In [1]: import numpy as np

In [2]: np.set_printoptions(precision=2, suppress=True, linewidth=160)

In [3]: r0 = np.array([4, 3, 3, 2, 2])

In [4]: mat = np.array([np.roll(r0, i) for i in range(5)])

In [5]: mat
Out[5]: 
array([[4, 3, 3, 2, 2],
       [2, 4, 3, 3, 2],
       [2, 2, 4, 3, 3],
       [3, 2, 2, 4, 3],
       [3, 3, 2, 2, 4]])

In [6]: (mat @ mat)[0]
Out[6]: array([40, 40, 41, 38, 37])

In [7]: np.fft.fft(mat[0])
Out[7]: array([14. +0.j  ,  1.5-1.54j,  1.5+0.36j,  1.5-0.36j,  1.5+1.54j])

In [8]: mat @ np.ones(5)
Out[8]: array([14., 14., 14., 14., 14.])

In [9]: np.sort(np.abs(np.fft.fft(mat[0]))), np.sort(np.linalg.svd(mat, compute_uv=False))
Out[9]: 
(array([ 1.54,  1.54,  2.15,  2.15, 14.  ]),
 array([ 1.54,  1.54,  2.15,  2.15, 14.  ]))

In [10]: t = np.radians(120)

In [11]: r_ = np.eye(5)

In [12]: r_[3, 3] = r_[1, 1] = np.cos(t)

In [13]: r_[3, 1], r_[1, 3] = -np.sin(t), np.sin(t)

In [14]: r_
Out[14]: 
array([[ 1.  ,  0.  ,  0.  ,  0.  ,  0.  ],
       [ 0.  , -0.5 ,  0.  ,  0.87,  0.  ],
       [ 0.  ,  0.  ,  1.  ,  0.  ,  0.  ],
       [ 0.  , -0.87,  0.  , -0.5 ,  0.  ],
       [ 0.  ,  0.  ,  0.  ,  0.  ,  1.  ]])

In [15]: out = mat @ r_.T

In [16]: round(float(np.linalg.det(r_)), 2), round(float(np.trace(r_)), 2)
Out[16]: (1.0, 2.0)

In [17]: A = np.load("data.npy")

In [18]: A
Out[18]: 
array([[-1.1 , -1.49,  0.29,  1.43, -0.3 , -0.89, -0.38,  0.58],
       [ 0.02,  0.01, -0.02,  0.02,  0.  ,  0.02, -0.03,  0.02],
       [ 2.21,  3.01, -0.57, -2.78,  0.58,  1.82,  0.82, -1.19],
       [-2.2 , -3.02,  0.62,  2.8 , -0.62, -1.78, -0.81,  1.2 ],
       [-3.27, -4.53,  0.91,  4.2 , -0.91, -2.66, -1.18,  1.78],
       [ 2.21,  3.03, -0.63, -2.79,  0.56,  1.81,  0.8 , -1.19],
       [ 0.  , -0.01,  0.02, -0.01,  0.01, -0.01,  0.05, -0.02],
       [-1.09, -1.5 ,  0.31,  1.42, -0.27, -0.9 , -0.41,  0.57],
       [ 1.09,  1.49, -0.27, -1.42,  0.31,  0.9 ,  0.37, -0.6 ],
       [ 0.  , -0.02, -0.02,  0.  ,  0.02,  0.05, -0.01,  0.02],
       [ 0.02,  0.03, -0.02, -0.01,  0.03, -0.04, -0.01, -0.02],
       [-3.32, -4.52,  0.95,  4.17, -0.87, -2.71, -1.2 ,  1.8 ],
       [ 0.01,  0.01,  0.03,  0.02, -0.01, -0.02,  0.03, -0.02],
       [-1.09, -1.48,  0.32,  1.41, -0.3 , -0.9 , -0.37,  0.6 ],
       [-1.08, -1.47,  0.31,  1.4 , -0.29, -0.88, -0.4 ,  0.61],
       [ 1.1 ,  1.52, -0.29, -1.41,  0.32,  0.92,  0.35, -0.58],
       [-0.01,  0.  ,  0.01,  0.  ,  0.  ,  0.  ,  0.02, -0.01],
       [-2.19, -3.02,  0.61,  2.78, -0.6 , -1.8 , -0.78,  1.22],
       [ 3.31,  4.5 , -0.9 , -4.21,  0.9 ,  2.74,  1.24, -1.85],
       [-3.33, -4.48,  0.91,  4.22, -0.9 , -2.72, -1.2 ,  1.79],
       [ 1.11,  1.47, -0.32, -1.4 ,  0.31,  0.88,  0.39, -0.59]])

In [19]: blk = np.stack([A, 3 * A, A[::-1]])

In [20]: blk.shape
Out[20]: (3, 21, 8)

In [21]: np.einsum("bij,cij->bc", blk, blk)
Out[21]: 
array([[ 409.75, 1229.24,  166.96],
       [1229.24, 3687.72,  500.87],
       [ 166.96,  500.87,  409.75]])

In [22]: (blk @ A.T).shape
Out[22]: (3, 21, 21)

In [23]: np.linalg.matrix_rank(blk.reshape(3, -1))
Out[23]: np.int64(2)

In [24]: J, _ = np.linalg.qr(np.array([[1.2, -1.7, 1.1, -1.5, -0.8],
    ...:     [-0.1, 0.2, 0.7, 0.3, 0.5],
    ...:     [2.3, -0.2, -0.5, 0.1, -0.7],
    ...:     [2.5, -0.7, -1.1, 0.4, -0.4],
    ...:     [0.8, -1.2, -1.3, -0.9, -0.1]]))

In [25]: J
Out[25]: 
array([[-0.33,  0.73,  0.58,  0.05, -0.14],
       [ 0.03, -0.1 ,  0.37, -0.4 ,  0.83],
       [-0.62, -0.4 ,  0.15,  0.62,  0.2 ],
       [-0.68, -0.15, -0.19, -0.66, -0.22],
       [-0.22,  0.53, -0.68,  0.14,  0.44]])

In [26]: vec = np.array([-9, 6, 4, 6, -1])

In [27]: np.linalg.inv(J)
Out[27]: 
array([[-0.33,  0.03, -0.62, -0.68, -0.22],
       [ 0.73, -0.1 , -0.4 , -0.15,  0.53],
       [ 0.58,  0.37,  0.15, -0.19, -0.68],
       [ 0.05, -0.4 ,  0.62, -0.66,  0.14],
       [-0.14,  0.83,  0.2 , -0.22,  0.44]])

In [28]: round(float(np.linalg.det(J)), 2)
Out[28]: 1.0

In [29]: J.T @ (J @ vec)
Out[29]: array([-9.,  6.,  4.,  6., -1.])

In [30]: np.sort(np.abs(np.degrees(np.angle(np.linalg.eigvals(J)))))
Out[30]: array([  0.  ,  81.96,  81.96, 151.99, 151.99])

In [31]: 5 - np.linalg.matrix_rank(J - np.eye(5), tol=1e-8)
Out[31]: np.int64(1)

In [32]: np.abs(np.linalg.eigvals(J))
Out[32]: array([1., 1., 1., 1., 1.])

In [33]: hat = np.triu(np.array([[-9, 9, -8, -7, 5],
    ...:     [5, -5, 2, -5, 1],
    ...:     [8, 1, 9, 2, -9],
    ...:     [1, -2, 6, -7, -5],
    ...:     [7, -2, 6, -5, 4]]), 1) + np.eye(5)

In [34]: out = hat @ J @ np.linalg.inv(hat)

In [35]: np.round(np.trace(out), 2), round(float(np.trace(J)), 2)
Out[35]: (np.float64(-0.49), -0.49)

In [36]: np.linalg.matrix_rank(out)
Out[36]: np.int64(5)

In [37]: np.round(np.linalg.det(out), 2)
Out[37]: np.float64(1.0)

In [38]: data = np.loadtxt("arr.csv", delimiter=",")

In [39]: data
Out[39]: 
array([[-4., -5.,  1.,  0.],
       [-4., -5.,  1.,  0.],
       [-2.,  5.,  1.,  0.],
       [ 0.,  0.,  0.,  1.]])

In [40]: # 2 blocks once reordered

In [41]: np.allclose(data[:-1].T @ np.linalg.lstsq(data[:-1].T, data[-1])[0], data[-1])
Out[41]: False

In [42]: np.unique(data.round(6), axis=0).shape
Out[42]: (3, 4)

In [43]: np.abs(np.diag(np.linalg.qr(data)[1])) > 1e-9
Out[43]: array([ True,  True, False,  True])

In [44]: np.round(np.trace(np.linalg.pinv(data) @ data), 2)
Out[44]: np.float64(3.0)

In [45]: np.linalg.matrix_rank(data, rtol=0.1)
Out[45]: np.int64(3)

In [46]: np.argsort(-np.linalg.norm(data, axis=0).round(6), kind="stable")[:3]
Out[46]: array([1, 0, 2])

In [47]: np.linalg.cond(data) > 100
Out[47]: np.True_

In [48]: [round(float(x), 2) for x in np.linalg.svd(data, compute_uv=False)[:3]]
Out[48]: [9.6, 4.67, 1.0]
